$ python3 -q
>>> import numpy as np
>>> from numpy import linalg as LA
>>> np.set_printoptions(precision=2, suppress=True, linewidth=120)
>>> J = np.loadtxt("w.csv", delimiter=",")
>>> J
array([[-0.12,  0.4 , -0.01, -0.41, -0.76, -3.22, -0.3 , -2.34, -1.44,  2.3 ,  0.92],
       [-0.47,  0.83, -0.8 ,  1.45,  0.05,  1.77,  3.39, -0.09,  1.93,  1.45, -0.95],
       [ 0.46, -0.99,  0.61, -0.72,  0.65,  1.58, -2.28,  2.18, -0.14, -3.17, -0.12],
       [ 0.53, -1.05,  0.82, -1.26,  0.34, -0.16, -3.29,  1.28, -1.22, -2.65,  0.49],
       [ 0.13, -0.42,  0.03,  0.38,  0.76,  3.2 ,  0.23,  2.35,  1.41, -2.34, -0.9 ],
       [-0.01,  0.19,  0.16, -0.68, -0.71, -3.33, -1.  , -2.13, -1.74,  1.79,  1.05],
       [ 0.42, -0.72,  0.75, -1.43, -0.16, -2.18, -3.25, -0.28, -2.04, -1.01,  1.04],
       [ 0.16, -0.47,  0.07,  0.3 ,  0.77,  3.14,  0.05,  2.39,  1.32, -2.45, -0.86],
       [-0.36,  0.57, -0.68,  1.37,  0.3 ,  2.6 ,  2.98,  0.72,  2.13,  0.46, -1.12],
       [ 0.18, -0.18,  0.44, -1.08, -0.55, -3.2 , -2.09, -1.56, -2.06,  0.78,  1.16],
       [ 0.32, -0.77,  0.34, -0.19,  0.76,  2.58, -1.11,  2.45,  0.68, -2.98, -0.55],
       [-0.53,  1.06, -0.8 ,  1.21, -0.39, -0.08,  3.21, -1.43,  1.09,  2.76, -0.42],
       [-0.39,  0.65, -0.72,  1.4 ,  0.23,  2.39,  3.13,  0.5 ,  2.09,  0.74, -1.08],
       [ 0.41, -0.71,  0.74, -1.42, -0.18, -2.23, -3.22, -0.34, -2.06, -0.94,  1.05],
       [ 0.52, -1.06,  0.76, -1.08,  0.48,  0.57, -2.98,  1.71, -0.81, -2.96,  0.25],
       [-0.46,  1.  , -0.62,  0.75, -0.64, -1.51,  2.34, -2.15,  0.19,  3.16,  0.09],
       [ 0.16, -0.15,  0.41, -1.05, -0.57, -3.23, -2.  , -1.62, -2.04,  0.88,  1.15],
       [ 0.16, -0.47,  0.07,  0.3 ,  0.77,  3.14,  0.04,  2.39,  1.32, -2.45, -0.86],
       [-0.37,  0.85, -0.43,  0.35, -0.74, -2.32,  1.49, -2.41, -0.44,  3.09,  0.43],
       [-0.53,  1.01, -0.83,  1.36, -0.22,  0.71,  3.42, -0.92,  1.5 ,  2.32, -0.66],
       [-0.32,  0.49, -0.63,  1.32,  0.36,  2.77,  2.82,  0.92,  2.14,  0.19, -1.14],
       [ 0.06, -0.28, -0.09,  0.57,  0.73,  3.3 ,  0.7 ,  2.23,  1.62, -2.02, -1.  ],
       [ 0.44, -0.77,  0.78, -1.44, -0.11, -2.  , -3.32, -0.12, -2.  , -1.21,  1.  ]])
>>> # rows and columns are dependent
>>> U, sig, Vt = LA.svd(J, full_matrices=False)
>>> sig.round(2) + 0
array([17.77, 16.11,  0.  ,  0.  ,  0.  ,  0.  ,  0.  ,  0.  ,  0.  ,  0.  ,  0.  ])
>>> (sig > 1e-8).sum()
np.int64(2)
>>> U.shape, sig.shape, Vt.shape
((23, 11), (11,), (11, 11))
>>> np.cumsum(sig ** 2) / np.sum(sig ** 2)
array([0.55, 1.  , 1.  , 1.  , 1.  , 1.  , 1.  , 1.  , 1.  , 1.  , 1.  ])
>>> np.round(U.T @ J @ Vt.T, 2) + 0
array([[17.77,  0.  ,  0.  ,  0.  ,  0.  ,  0.  ,  0.  ,  0.  ,  0.  ,  0.  ,  0.  ],
       [ 0.  , 16.11,  0.  ,  0.  ,  0.  ,  0.  ,  0.  ,  0.  ,  0.  ,  0.  ,  0.  ],
       [ 0.  ,  0.  ,  0.  ,  0.  ,  0.  ,  0.  ,  0.  ,  0.  ,  0.  ,  0.  ,  0.  ],
       [ 0.  ,  0.  ,  0.  ,  0.  ,  0.  ,  0.  ,  0.  ,  0.  ,  0.  ,  0.  ,  0.  ],
       [ 0.  ,  0.  ,  0.  ,  0.  ,  0.  ,  0.  ,  0.  ,  0.  ,  0.  ,  0.  ,  0.  ],
       [ 0.  ,  0.  ,  0.  ,  0.  ,  0.  ,  0.  ,  0.  ,  0.  ,  0.  ,  0.  ,  0.  ],
       [ 0.  ,  0.  ,  0.  ,  0.  ,  0.  ,  0.  ,  0.  ,  0.  ,  0.  ,  0.  ,  0.  ],
       [ 0.  ,  0.  ,  0.  ,  0.  ,  0.  ,  0.  ,  0.  ,  0.  ,  0.  ,  0.  ,  0.  ],
       [ 0.  ,  0.  ,  0.  ,  0.  ,  0.  ,  0.  ,  0.  ,  0.  ,  0.  ,  0.  ,  0.  ],
       [ 0.  ,  0.  ,  0.  ,  0.  ,  0.  ,  0.  ,  0.  ,  0.  ,  0.  ,  0.  ,  0.  ],
       [ 0.  ,  0.  ,  0.  ,  0.  ,  0.  ,  0.  ,  0.  ,  0.  ,  0.  ,  0.  ,  0.  ]])
>>> round(np.sqrt((sig ** 2).sum()), 2), round(float(LA.norm(J)), 2)
(np.float64(23.98), 23.98)
>>> U, sig, Vt = LA.svd(J)
>>> sig.round(2) + 0
array([17.77, 16.11,  0.  ,  0.  ,  0.  ,  0.  ,  0.  ,  0.  ,  0.  ,  0.  ,  0.  ])
>>> Y = U[:, :2] @ np.diag(sig[:2]) @ Vt[:2]
>>> round(LA.norm(J - Y) / LA.norm(J), 2)
np.float64(0.0)
>>> round(LA.norm(J - Y, 2), 2), np.round(sig[2], 2)
(np.float64(0.0), np.float64(0.0))
>>> LA.matrix_rank(Y)
np.int64(2)
>>> r0 = np.array([2, 2])
>>> np.polyval(r0, J[4])
array([ 2.26,  1.15,  2.05,  2.75,  3.53,  8.39,  2.45,  6.7 ,  4.82, -2.68,  0.19])
>>> np.correlate(J[4], J[11], "full")
array([-0.05,  0.53, -1.04, -0.73,  1.77, -0.22,  9.11,  3.57,  3.39, 17.66, -7.84,  0.1 , 10.23, -8.92,  2.39, -0.66,
       -1.23,  1.03, -2.51,  0.29,  0.48])
>>> np.cross(J[4, :3], J[11, :3])
array([ 0.31,  0.09, -0.09])
>>> np.convolve(J[4], r0)
array([ 0.26, -0.59, -0.79,  0.81,  2.28,  7.92,  6.85,  5.16,  7.52, -1.87, -6.49, -1.81])
>>> arr = np.loadtxt("dump.csv", delimiter=",")
>>> arr
array([[ 0.,  2.,  2.,  2.,  0., -1.,  1.,  0.,  0., -2.,  1.,  1.,  1.,  2.],
       [ 0.,  0.,  0.,  1.,  2.,  0.,  1., -1.,  2.,  0.,  1.,  1., -2.,  1.],
       [ 0.,  0.,  0., -2.,  0.,  2.,  1., -2.,  2.,  2.,  0., -2.,  1.,  2.],
       [ 0.,  0.,  0.,  0.,  0., -2.,  0.,  1., -1., -2., -2.,  0., -2.,  1.],
       [ 0.,  0.,  0.,  0.,  0., -2., -2., -2., -1.,  1.,  0., -1., -1., -1.],
       [ 0.,  0.,  0.,  0.,  0.,  0.,  2., -1., -2.,  2.,  2., -1., -1., -1.],
       [ 0.,  0.,  0.,  0.,  0.,  0.,  0.,  2., -1., -1.,  2., -2., -2.,  1.],
       [ 0.,  0.,  0.,  0.,  0.,  0.,  0.,  0., -1.,  1.,  0.,  1.,  1.,  2.],
       [ 0.,  0.,  0.,  0.,  0.,  0.,  0.,  0.,  0., -1., -2., -2.,  1.,  2.],
       [ 0.,  0.,  0.,  0.,  0.,  0.,  0.,  0.,  0.,  0.,  1., -2., -2.,  2.],
       [ 0.,  0.,  0.,  0.,  0.,  0.,  0.,  0.,  0.,  0.,  0., -1.,  2., -2.],
       [ 0.,  0.,  0.,  0.,  0.,  0.,  0.,  0.,  0.,  0.,  0.,  0.,  2.,  1.],
       [ 0.,  0.,  0.,  0.,  0.,  0.,  0.,  0.,  0.,  0.,  0.,  0.,  0.,  2.],
       [ 0.,  0.,  0.,  0.,  0.,  0.,  0.,  0.,  0.,  0.,  0.,  0.,  0.,  0.]])
>>> U, sig, Vt = LA.svd(arr)
>>> np.argmax(sig[:-1] / (sig[1:] + 1e-6)) + 1
np.int64(12)
>>> Y = U[:, :12] @ np.diag(sig[:12]) @ Vt[:12]
>>> round(LA.norm(arr - Y, 2), 2), np.round(sig[12], 2)
(np.float64(0.0), np.float64(0.0))
>>> LA.matrix_rank(Y)
np.int64(12)
>>> LA.cond(arr) > 100
np.True_
>>> [round(float(x), 2) for x in LA.svd(arr, compute_uv=False)[:3]]
[6.77, 6.32, 6.07]
>>> LA.matrix_rank(arr, rtol=0.1)
np.int64(10)
>>> np.trace(arr)
np.float64(0.0)
>>> np.allclose(arr @ arr.T, arr.T @ arr)
False
>>> np.sort(np.abs(LA.eigvals(arr)))
array([0., 0., 0., 0., 0., 0., 0., 0., 0., 0., 0., 0., 0., 0.])
>>> round(LA.det(arr), 2)
np.float64(0.0)
>>> np.sort(LA.eigvals(arr))
array([0., 0., 0., 0., 0., 0., 0., 0., 0., 0., 0., 0., 0., 0.])
>>> LA.matrix_rank(arr - arr[0, 0] * np.eye(14))
np.int64(12)
>>> np.prod(np.diag(arr)), np.round(LA.det(arr), 2)
(np.float64(0.0), np.float64(0.0))
>>> x = np.array([-3, 7, -9, -8, -1, 9, 9, 7, 2, 6, 5, -5, 2, -8])
>>> arr @ (2 * x)
array([-92., -32.,  82., -94., -70.,  80.,  28., -30., -40., -10.,  50.,  -8., -32.,   0.])
>>> np.einsum("ij,j->i", arr, x)
array([-46., -16.,  41., -47., -35.,  40.,  14., -15., -20.,  -5.,  25.,  -4., -16.,   0.])
>>> np.sign((arr @ x).round(6))
array([-1., -1.,  1., -1., -1.,  1.,  1., -1., -1., -1.,  1., -1., -1.,  0.])
>>> arr @ x
array([-46., -16.,  41., -47., -35.,  40.,  14., -15., -20.,  -5.,  25.,  -4., -16.,   0.])
>>> LA.norm(arr @ x) <= LA.norm(arr, 2) * LA.norm(x) + 1e-9
np.True_
>>> arr @ np.ones(14)
array([ 9.,  6.,  4., -7., -9.,  0., -1.,  4., -2., -1., -1.,  3.,  2.,  0.])
>>> X = np.array([[0, 2, 2, -3], [-1, -3, 1, -3], [0, -3, -1, -2], [2, 1, 1, 1]])
>>> O = X.astype(float).copy()
>>> for j in range(4):
...     O[:, j] -= O[:, :j] @ (O[:, :j].T @ O[:, j])
...     O[:, j] /= LA.norm(O[:, j])
... 
>>> np.round(O.T @ O, 2) + 0
array([[1., 0., 0., 0.],
       [0., 1., 0., 0.],
       [0., 0., 1., 0.],
       [0., 0., 0., 1.]])
>>> np.round(O.T @ X, 2) + 0
array([[ 2.24,  2.24,  0.45,  2.24],
       [ 0.  ,  4.24,  0.94,  1.18],
       [ 0.  ,  0.  ,  2.43, -3.34],
       [ 0.  ,  0.  ,  0.  ,  2.34]])
>>> O
array([[ 0.  ,  0.47,  0.64, -0.61],
       [-0.45, -0.47,  0.68,  0.35],
       [ 0.  , -0.71, -0.14, -0.69],
       [ 0.89, -0.24,  0.34,  0.17]])
>>> rng = np.random.default_rng(3)
>>> Y = O + rng.integers(-2, 3, (4, 2)) @ rng.integers(-2, 3, (2, 4))
>>> Y
array([[-6.  , -3.53,  0.64,  3.39],
       [ 2.55,  3.53,  3.68,  2.35],
       [ 6.  ,  3.29, -0.14, -4.69],
       [-3.11, -4.24, -1.66,  0.17]])
>>> Y - O
array([[-6., -4.,  0.,  4.],
       [ 3.,  4.,  3.,  2.],
       [ 6.,  4.,  0., -4.],
       [-4., -4., -2.,  0.]])
>>> np.abs(Y - O).sum(axis=1)
array([14., 12., 14., 10.])
>>> def softmax(z):
...     e = np.exp(z - z.max(axis=-1, keepdims=True))
...     return e / e.sum(axis=-1, keepdims=True)
... 
>>> np.round(softmax(Y[0] + 4), 2) + 0
array([0.  , 0.  , 0.06, 0.94])
>>> softmax(Y).sum(axis=1)
array([1., 1., 1., 1.])
>>> np.round(softmax(10 * Y[0]), 2) + 0
array([0., 0., 0., 1.])
>>> S = Y @ Y.T / np.sqrt(4)
>>> softmax(S)[0] @ Y
array([-6.  , -3.53,  0.64,  3.39])
>>> softmax(S).round(6).argmax(axis=1)
array([0, 1, 2, 0])
>>> np.round(softmax(S), 2) + 0
array([[1. , 0. , 0. , 0. ],
       [0. , 1. , 0. , 0. ],
       [0. , 0. , 1. , 0. ],
       [0.8, 0. , 0. , 0.2]])
>>> M = np.array([[2, -2, -2, 2, 2, 1, -2],
...     [1, 1, 0, 1, 2, -2, 0],
...     [-2, -2, 1, -2, 0, 0, 2],
...     [0, 0, 0, 1, -2, -1, -1],
...     [-1, 0, 0, 2, 2, -2, -2],
...     [1, 2, -2, 2, 1, -2, -2],
...     [-1, 2, 2, 2, 2, 0, 1],
...     [1, -1, 0, -1, -2, 1, -1]]) * (rng.random((8, 7)) < 0.3)
>>> M
array([[ 0, -2,  0,  0,  0,  0,  0],
       [ 0,  1,  0,  0,  2, -2,  0],
       [-2,  0,  0,  0,  0,  0,  2],
       [ 0,  0,  0,  0,  0, -1,  0],
       [-1,  0,  0,  2,  0,  0,  0],
       [ 0,  0,  0,  0,  1,  0,  0],
       [ 0,  2,  0,  2,  0,  0,  0],
       [ 0,  0,  0, -1,  0,  0,  0]])
>>> # rows and columns are dependent
>>> rank = LA.matrix_rank(arr)
>>> rank
np.int64(12)
>>> null = LA.svd(arr)[2][rank:].T
>>> null.shape
(14, 2)
>>> [int(LA.matrix_rank(arr[:i])) for i in range(1, len(arr) + 1)]
[1, 2, 3, 4, 5, 6, 7, 8, 9, 10, 11, 12, 12, 12]
